$ ipython --no-banner

In [1]: import numpy as np

In [2]: np.set_printoptions(precision=1, suppress=True, linewidth=100)

In [3]: data = np.load("test17.npy")

In [4]: print(data)
[[2 2 2 2]
 [0 2 0 2]
 [2 2 2 2]
 [0 2 0 2]]

In [5]: # null space of dimension 2

In [6]: U, sigma, VT = np.linalg.svd(data)

In [7]: evecs = VT[:(sigma > 1e-8).sum()]

In [8]: rng = np.random.default_rng(96305)

In [9]: vec = data[0] + 4 * data[2] + rng.integers(2) * np.eye(4)[3]

In [10]: vec
Out[10]: array([10., 10., 10., 10.])

In [11]: np.round(evecs.T @ evecs, 1) + 0
Out[11]: 
array([[0.5, 0. , 0.5, 0. ],
       [0. , 0.5, 0. , 0.5],
       [0.5, 0. , 0.5, 0. ],
       [0. , 0.5, 0. , 0.5]])

In [12]: np.diag(evecs.T @ evecs)
Out[12]: array([0.5, 0.5, 0.5, 0.5])

In [13]: print(np.allclose(evecs.T @ evecs @ vec, vec))
True

In [14]: arr = np.load("out0.npy")

In [15]: arr
Out[15]: 
array([[1, 0, 0, 0, 0],
       [0, 0, 0, 0, 1],
       [0, 0, 1, 0, 0],
       [0, 0, 0, 1, 0],
       [0, 1, 0, 0, 0]])

In [16]: # columns are unit length and at right angles

In [17]: evals, evecs = np.linalg.eig(arr)

In [18]: np.sort(np.linalg.eigvals(arr.T))
Out[18]: array([-1.,  1.,  1.,  1.,  1.])

In [19]: arr @ evecs[:, 0] - evals[0] * evecs[:, 0]
Out[19]: array([0., 0., 0., 0., 0.])

In [20]: np.sort(np.linalg.eigvals(arr @ arr))
Out[20]: array([1., 1., 1., 1., 1.])

In [21]: vec = np.array([-1, 1, 1, 3, -1])

In [22]: round(float(np.linalg.norm(vec)), 1), round(float(np.linalg.norm(arr @ vec)), 1)
Out[22]: (3.6, 3.6)

In [23]: 5 - np.linalg.matrix_rank(arr - np.eye(5), tol=1e-8)
Out[23]: np.int64(4)

In [24]: evals, evecs = np.linalg.eigh(arr)

In [25]: print(np.linalg.eigvalsh(arr + 3 * np.eye(5)))
[2. 4. 4. 4. 4.]

In [26]: evals
Out[26]: array([-1.,  1.,  1.,  1.,  1.])

In [27]: (arr + arr.T) / 2
Out[27]: 
array([[1., 0., 0., 0., 0.],
       [0., 0., 0., 0., 1.],
       [0., 0., 1., 0., 0.],
       [0., 0., 0., 1., 0.],
       [0., 1., 0., 0., 0.]])

In [28]: np.allclose(arr @ arr.T, arr.T @ arr)
Out[28]: True

In [29]: assert arr == arr.T
ValueError: The truth value of an array with more than one element is ambiguous. Use a.any() or a.all()


In [30]: arr @ arr
Out[30]: 
array([[1, 0, 0, 0, 0],
       [0, 1, 0, 0, 0],
       [0, 0, 1, 0, 0],
       [0, 0, 0, 1, 0],
       [0, 0, 0, 0, 1]])

In [31]: Q, _ = np.linalg.qr(np.array([[0.6, -0.9, -0.4, 0.2, -0.6, -1.6],
    ...:     [0.2, -0.1, -1.6, 1.8, -0.6, -0.1],
    ...:     [1.2, 1.1, -1.0, -1.9, -0.4, -1.1],
    ...:     [2.1, -0.6, -0.3, 0.4, -0.8, -2.0],
    ...:     [1.0, -0.1, 1.7, -0.1, -0.3, 0.9],
    ...:     [0.1, 0.0, -0.9, 2.1, -0.3, 0.1]]))

In [32]: evals = np.array([8, 1, -3, -2, 0, -8])

In [33]: m1 = Q @ np.diag(evals) @ Q.T

In [34]: m1
Out[34]: 
array([[-1. ,  1.9, -0.5,  2. ,  1.6, -1.6],
       [ 1.9, -4.1,  0.9, -0.4,  0.9,  2.1],
       [-0.5,  0.9,  1.7,  2.8,  2. , -0.6],
       [ 2. , -0.4,  2.8,  4.7,  2.4,  1. ],
       [ 1.6,  0.9,  2. ,  2.4, -0.6,  0.5],
       [-1.6,  2.1, -0.6,  1. ,  0.5, -4.7]])

In [35]: evals, evecs = np.linalg.eigh(m1)

In [36]: np.round(np.linalg.svd(m1, compute_uv=False), 1) + 0
Out[36]: array([8., 8., 3., 2., 1., 0.])

In [37]: np.round(evecs.T @ evecs, 1) + 0
Out[37]: 
array([[1., 0., 0., 0., 0., 0.],
       [0., 1., 0., 0., 0., 0.],
       [0., 0., 1., 0., 0., 0.],
       [0., 0., 0., 1., 0., 0.],
       [0., 0., 0., 0., 1., 0.],
       [0., 0., 0., 0., 0., 1.]])

In [38]: evals.round(1) + 0
Out[38]: array([-8., -3., -2.,  0.,  1.,  8.])

In [39]: np.round(evecs.T @ m1 @ evecs, 1) + 0
Out[39]: 
array([[-8.,  0.,  0.,  0.,  0.,  0.],
       [ 0., -3.,  0.,  0.,  0.,  0.],
       [ 0.,  0., -2.,  0.,  0.,  0.],
       [ 0.,  0.,  0.,  0.,  0.,  0.],
       [ 0.,  0.,  0.,  0.,  1.,  0.],
       [ 0.,  0.,  0.,  0.,  0.,  8.]])

In [40]: np.round(np.abs(evecs[:, -1]), 1) + 0
Out[40]: array([0.2, 0.1, 0.4, 0.8, 0.4, 0. ])

In [41]: mat = np.loadtxt("x.csv", delimiter=",")

In [42]: print(mat.round(1) + 0)
[[ -9.5   7.5   1.7  -1.2]
 [ -9.4   7.2   1.7  -1.3]
 [ -9.2   6.9   1.7  -1.4]
 [ -9.1   6.8   1.7  -1.4]
 [ -4.5   1.3   1.1  -2.1]
 [ -3.3   0.6   0.9  -1.8]
 [ -3.2   0.5   0.9  -1.8]
 [ -2.6   0.3   0.7  -1.6]
 [ -1.4   0.    0.5  -1.1]
 [  0.2   0.   -0.1   0.2]
 [  0.4  -0.1  -0.3   0.5]
 [  0.5  -0.3  -0.4   0.6]
 [  0.5  -0.5  -0.5   0.6]
 [  0.5  -0.7  -0.6   0.6]
 [  0.5  -1.   -0.6   0.6]
 [  0.5  -1.   -0.6   0.6]
 [  0.4  -1.3  -0.7   0.5]
 [ -0.5  -5.1  -1.2  -0.9]
 [ -0.6  -5.6  -1.3  -1.1]
 [ -1.7  -9.8  -1.5  -3. ]
 [ -2.5 -13.3  -1.7  -4.7]
 [ -3.6 -18.3  -1.9  -7.1]]

In [43]: Ac = mat - mat.mean(axis=0)

In [44]: U, sigma, VT = np.linalg.svd(Ac, full_matrices=False)

In [45]: np.searchsorted(np.cumsum(sigma ** 2) / (sigma ** 2).sum(), 0.9) + 1
Out[45]: np.int64(2)

In [46]: np.abs(VT[0]).argmax()
Out[46]: np.int64(1)

In [47]: (np.sign(U[:, 0]) == np.sign(U[0, 0])).astype(int)
Out[47]: array([1, 1, 1, 1, 1, 1, 1, 1, 1, 1, 1, 1, 0, 0, 0, 0, 0, 0, 0, 0, 0, 0])

In [48]: VT[0] * np.sign(VT[0, np.abs(VT[0]).argmax()])
Out[48]: array([-0.3,  0.9,  0.2,  0.1])

In [49]: print(np.round(sigma ** 2 / (sigma ** 2).sum(), 1) + 0)
[0.8 0.2 0.  0. ]

In [50]: np.linalg.matrix_rank(Ac)
Out[50]: np.int64(3)
